% ipython --no-banner

In [1]: import numpy as np

In [2]: import numpy.linalg as la

In [3]: np.set_printoptions(precision=1, suppress=True, linewidth=140)

In [4]: E = np.array([[1, 1, 1, 1, 1, 1, 1, 1],
   ...:     [1, 1, -1, -1, -1, -1, 1, 1],
   ...:     [1, -1, 1, -1, -1, 1, -1, 1],
   ...:     [1, 1, -1, -1, 1, 1, -1, -1]])

In [5]: vec = np.array([-2, 0, 0, -1, 1, 0, -1, -1])

In [6]: E @ np.eye(8)[0]
Out[6]: array([1., 1., 1., 1.])

In [7]: E @ np.ones(8)
Out[7]: array([8., 0., 0., 0.])

In [8]: np.sign((E @ vec).round(6))
Out[8]: array([-1, -1, -1,  1])

In [9]: E * vec
Out[9]: 
array([[-2,  0,  0, -1,  1,  0, -1, -1],
       [-2,  0,  0,  1, -1,  0, -1, -1],
       [-2,  0,  0,  1, -1,  0,  1, -1],
       [-2,  0,  0,  1,  1,  0,  1,  1]])

In [10]: (E @ vec).argmax()
Out[10]: np.int64(3)

In [11]: np.einsum("ij,j->i", E, vec)
Out[11]: array([-4, -4, -2,  2])

In [12]: (E * vec).sum(axis=1)
Out[12]: array([-4, -4, -2,  2])

In [13]: E @ (2 * vec)
Out[13]: array([-8, -8, -4,  4])

In [14]: Z = np.array([[0.4, 0.3, 0.5, -0.6, -1.4],
    ...:     [-1.5, 1.7, 0.2, -0.6, -0.4],
    ...:     [1.0, -1.9, 0.0, -0.2, -1.0]])

In [15]: rng = np.random.default_rng(756)

In [16]: feats = np.array([[2, -3, -1],
    ...:     [-1, -1, 3],
    ...:     [3, -1, -1],
    ...:     [-1, 3, -3],
    ...:     [3, -2, 2],
    ...:     [-2, 2, 1],
    ...:     [-1, 2, -2],
    ...:     [-1, 2, -3],
    ...:     [0, 1, 3],
    ...:     [-2, -2, 3],
    ...:     [3, -3, 0],
    ...:     [-1, 2, -2],
    ...:     [-3, -2, 1],
    ...:     [3, -3, 3],
    ...:     [-2, 1, -1],
    ...:     [3, 3, 1],
    ...:     [2, 3, 0],
    ...:     [-2, 3, 2],
    ...:     [0, -1, -3],
    ...:     [3, -1, 1],
    ...:     [1, -2, 0],
    ...:     [-1, -2, 0],
    ...:     [-3, 1, -1],
    ...:     [1, -2, 2],
    ...:     [-3, -2, 2],
    ...:     [1, 1, -1],
    ...:     [0, 1, -1],
    ...:     [-1, 2, 0],
    ...:     [-1, -3, -1],
    ...:     [3, 3, 0]]) @ Z + 0.3 * rng.normal(size=(30, 5))

In [17]: feats.round(1) + 0
Out[17]: 
array([[  4.4,  -2.7,   0.7,   0.5,  -0.3],
       [  4.2,  -7.9,  -0.4,   0.8,  -1.5],
       [  2.1,   0.9,   1.4,  -1.1,  -2.8],
       [ -7.7,  10.1,   0.6,  -0.1,   3.4],
       [  6.1,  -6.7,   1. ,  -0.8,  -5.4],
       [ -2.4,   1.1,  -0.4,  -0.4,   1.1],
       [ -5. ,   7.1,   0. ,  -0.1,   2.6],
       [ -6.4,   9.1,   0. ,   0. ,   3.5],
       [  0.9,  -4. ,   0.4,  -1.6,  -3.8],
       [  5.1,  -9.4,  -1.2,   1.7,   0.8],
       [  5.4,  -4. ,   1. ,  -0.2,  -2.9],
       [ -5.2,   6.9,  -0.1,   0. ,   2.7],
       [  2.9,  -5.6,  -2.2,   2.7,   4. ],
       [  8.6, -10.2,   0.7,  -0.7,  -6. ],
       [ -3.2,   3.2,  -0.5,   0.7,   3. ],
       [ -2.1,   4.1,   2. ,  -4.1,  -6.2],
       [ -3.1,   5.5,   2. ,  -2.9,  -4.4],
       [ -3.3,   0.9,  -0.6,  -0.9,   0.2],
       [ -1.5,   3.5,  -0.7,   0.9,   3.7],
       [  4. ,  -3.1,   1. ,  -1.6,  -4.9],
       [  3.1,  -2.9,   0.6,   0.4,  -1.1],
       [  2.8,  -3.3,  -1.2,   1.4,   1.7],
       [ -3.7,   3.3,  -0.9,   1. ,   5. ],
       [  5.3,  -6.3,  -0.1,   0.8,  -3. ],
       [  4.1,  -7.7,  -1.7,   2.7,   3.3],
       [ -2.8,   4.4,   0.4,  -0.5,  -1.1],
       [ -2.3,   4. ,   0.2,   0.4,   0.2],
       [ -3. ,   3.1,   0.2,  -0.9,   0.5],
       [  2.9,  -3.8,  -1.3,   2.7,   3.8],
       [ -4. ,   5.6,   2.2,  -3.6,  -5.3]])

In [18]: Xc = feats - feats.mean(axis=0)

In [19]: left, s, Vt = la.svd(Xc, full_matrices=False)

In [20]: la.matrix_rank(Xc)
Out[20]: np.int64(5)

In [21]: round((s ** 2).sum() ** 2 / (s ** 4).sum(), 1)
Out[21]: np.float64(1.6)

In [22]: np.abs(Vt[0]).argmax()
Out[22]: np.int64(1)

In [23]: np.round(Vt[0] * np.sign(Vt[0, np.abs(Vt[0]).argmax()]), 1) + 0
Out[23]: array([-0.6,  0.8,  0. , -0.1,  0.2])

In [24]: s
Out[24]: array([39. , 20.1,  5.7,  1.7,  1.3])

In [25]: np.abs(left[:, 0]).argmax()
Out[25]: np.int64(13)

In [26]: np.round(s ** 2 / (s ** 2).sum(), 1) + 0
Out[26]: array([0.8, 0.2, 0. , 0. , 0. ])

In [27]: np.abs(Vt[-1])
Out[27]: array([0.2, 0.2, 0.9, 0.3, 0.1])

In [28]: np.round(Xc.mean(axis=0), 1) + 0
Out[28]: array([0., 0., 0., 0., 0.])
